In [1]: import numpy as np

In [2]: np.set_printoptions(precision=3, suppress=True, linewidth=200)

In [3]: Y = np.array([[-1, -2, 2], [-2, -1, 2], [-1, -2, 2]])

In [4]: cent = np.array([[3, -4], [-5, 5]])

In [5]: M = np.block([[Y, np.array([[-1, 2], [-2, 2], [0, -1]])], [np.zeros((2, 3)), cent]])

In [6]: print(M)
[[-1. -2.  2. -1.  2.]
 [-2. -1.  2. -2.  2.]
 [-1. -2.  2.  0. -1.]
 [ 0.  0.  0.  3. -4.]
 [ 0.  0.  0. -5.  5.]]

In [7]: left, sigma, VT = np.linalg.svd(M)

In [8]: print(sigma.round(3) + 0)
[9.498 4.837 1.165 1.019 0.   ]

In [9]: Y = left[:, :4] @ np.diag(sigma[:4]) @ VT[:4]

In [10]: print(np.round(np.linalg.norm(M - Y, 2), 3), np.round(sigma[4], 3))
0.0 0.0

In [11]: print(round(np.abs(M - Y).max(), 3))
0.0

In [12]: left, sigma, VT = np.linalg.svd(M)

In [13]: V = VT[:(sigma > 1e-8).sum()]

In [14]: rng = np.random.default_rng(131)

In [15]: x0 = M[2] + 5 * M[4] + rng.integers(2) * np.eye(5)[0]

In [16]: print(x0)
[ -1.  -2.   2. -25.  24.]

In [17]: print(np.allclose(V.T @ V @ x0, x0))
True

In [18]: r = np.linalg.matrix_rank(M)

In [19]: print(r)
4

In [20]: null = np.linalg.svd(M)[2][r:].T

In [21]: print(np.round(null[:, 0] / null[np.abs(null[:, 0]).round(6).argmax(), 0], 3) + 0)
[0.667 0.667 1.    0.    0.   ]

In [22]: print([int(np.linalg.matrix_rank(np.delete(M, i, axis=0))) for i in range(5)])
[4, 3, 4, 4, 4]

In [23]: print([int(np.linalg.matrix_rank(M[:, :j + 1])) for j in range(5)])
[1, 2, 2, 3, 4]

In [24]: print(np.round(np.linalg.norm(M), 3))
10.77

In [25]: print(np.linalg.matrix_rank(M))
4

In [26]: print(np.count_nonzero(M))
18

In [27]: print(M - M[0])
[[ 0.  0.  0.  0.  0.]
 [-1.  1.  0. -1.  0.]
 [ 0.  0.  0.  1. -3.]
 [ 1.  2. -2.  4. -6.]
 [ 1.  2. -2. -4.  3.]]

In [28]: print(np.abs(M).max())
5.0

In [29]: m1 = np.load("test18.npy")

In [30]: print(m1)
[[ 0.6   5.   -4.2  -0.6   0.2   0.8   0.2 ]
 [ 0.24  2.   -1.68 -0.24  0.08  0.32  0.08]
 [ 0.24  2.   -1.68 -0.24  0.08  0.32  0.08]
 [ 0.54  4.5  -3.78 -0.54  0.18  0.72  0.18]
 [-0.15 -1.25  1.05  0.15 -0.05 -0.2  -0.05]
 [ 0.    0.    0.    0.    0.    0.    0.  ]]

In [31]: # rank 1

In [32]: print(np.linalg.lstsq(m1[:-1].T, m1[-1])[2])
1

In [33]: print(np.abs(np.diag(np.linalg.qr(m1)[1])) > 1e-9)
[ True False False False False False]

In [34]: r = np.linalg.matrix_rank(m1)

In [35]: print(r)
1

In [36]: null = np.linalg.svd(m1)[2][r:].T

In [37]: print([int(np.linalg.matrix_rank(m1[:, :j + 1])) for j in range(7)])
[1, 1, 1, 1, 1, 1, 1]

In [38]: print(np.linalg.matrix_rank(m1.T @ m1), np.linalg.matrix_rank(m1 @ m1.T))
1 1

In [39]: x0 = np.array([-1, 2, 1, 0, 0, 1, -2])

In [40]: h1 = np.maximum(m1 @ x0, 0)

In [41]: print(np.maximum(m1 @ (3 * x0), 0))
[16.8   6.72  6.72 15.12  0.    0.  ]

In [42]: print(np.tanh(m1 @ x0))
[ 1.     0.978  0.978  1.    -0.885  0.   ]

In [43]: theta = np.radians(15)

In [44]: R = np.eye(7)

In [45]: R[2, 2] = R[3, 3] = np.cos(theta)

In [46]: R[2, 3], R[3, 2] = -np.sin(theta), np.sin(theta)

In [47]: print(R)
[[ 1.     0.     0.     0.     0.     0.     0.   ]
 [ 0.     1.     0.     0.     0.     0.     0.   ]
 [ 0.     0.     0.966 -0.259  0.     0.     0.   ]
 [ 0.     0.     0.259  0.966  0.     0.     0.   ]
 [ 0.     0.     0.     0.     1.     0.     0.   ]
 [ 0.     0.     0.     0.     0.     1.     0.   ]
 [ 0.     0.     0.     0.     0.     0.     1.   ]]

In [48]: Y = m1 @ R.T

In [49]: print(np.allclose(m1 @ m1.T, Y @ Y.T))
True

In [50]: print(np.abs(Y - m1).max(axis=0))
[0.    0.    0.298 1.067 0.    0.    0.   ]
